$ python3 -q
>>> import numpy as np
>>> np.set_printoptions(precision=1, suppress=True, linewidth=140, legacy="1.25")
>>> mat = np.array([[0, 0, 0, 0, 0, 0],
...     [3, 1, 1, 2, -1, -1],
...     [-9, -3, -3, -6, 3, 3],
...     [6, 2, 2, 4, -2, -2],
...     [6, 2, 2, 4, -2, -2],
...     [6, 2, 2, 4, -2, -2],
...     [3, 1, 1, 2, -1, -1],
...     [9, 3, 3, 6, -3, -3]])
>>> x = np.array([2, -3, 5, -4, -1, 4])
>>> h1 = np.maximum(mat @ x, 0)
>>> np.maximum(mat @ (3 * x), 0)
array([ 0,  0, 27,  0,  0,  0,  0,  0])
>>> rank = np.linalg.matrix_rank(mat)
>>> rank
1
>>> ns = np.linalg.svd(mat)[2][rank:].T
>>> ns @ ns.T
array([[ 0.5, -0.2, -0.2, -0.4,  0.2,  0.2],
       [-0.2,  0.9, -0.1, -0.1,  0.1,  0.1],
       [-0.2, -0.1,  0.9, -0.1,  0.1,  0.1],
       [-0.4, -0.1, -0.1,  0.8,  0.1,  0.1],
       [ 0.2,  0.1,  0.1,  0.1,  0.9, -0.1],
       [ 0.2,  0.1,  0.1,  0.1, -0.1,  0.9]])
>>> [int(np.linalg.matrix_rank(mat[:, :j + 1])) for j in range(6)]
[1, 1, 1, 1, 1, 1]
>>> ns.shape
(6, 5)
>>> np.linalg.matrix_rank(mat.T @ mat), np.linalg.matrix_rank(mat @ mat.T)
(1, 1)
>>> [int(np.linalg.matrix_rank(mat[:i])) for i in range(1, len(mat) + 1)]
[0, 1, 1, 1, 1, 1, 1, 1]
>>> print(np.allclose(mat @ ns, 0))
True
>>> print(np.linalg.lstsq(mat[:-1].T, mat[-1])[2])
1
>>> print(np.unique(mat.round(6), axis=0).shape)
(5, 6)
>>> print(np.abs(np.diag(np.linalg.qr(mat)[1])) > 1e-9)
[ True False False False False False]
>>> print(round(float(np.trace(np.linalg.pinv(mat) @ mat)), 1))
1.0
>>> Uu, s, Vh = np.linalg.svd(mat)
>>> print(np.argmax(s[:-1] / (s[1:] + 1e-6)) + 1)
1
>>> s.round(1) + 0
array([23.3,  0. ,  0. ,  0. ,  0. ,  0. ])
>>> other = Uu[:, :1] @ np.diag(s[:1]) @ Vh[:1]
>>> other
array([[ 0.,  0.,  0.,  0.,  0.,  0.],
       [ 3.,  1.,  1.,  2., -1., -1.],
       [-9., -3., -3., -6.,  3.,  3.],
       [ 6.,  2.,  2.,  4., -2., -2.],
       [ 6.,  2.,  2.,  4., -2., -2.],
       [ 6.,  2.,  2.,  4., -2., -2.],
       [ 3.,  1.,  1.,  2., -1., -1.],
       [ 9.,  3.,  3.,  6., -3., -3.]])
>>> round(np.linalg.norm(mat - other) / np.linalg.norm(mat), 1)
0.0
>>> print(round(np.linalg.norm(mat - other, 2), 1), round(s[1], 1))
0.0 0.0
>>> np.linalg.matrix_rank(other)
1
>>> round(float(np.abs(mat - other).max()), 1)
0.0
>>> np.linalg.matrix_rank(mat, rtol=0.05)
1
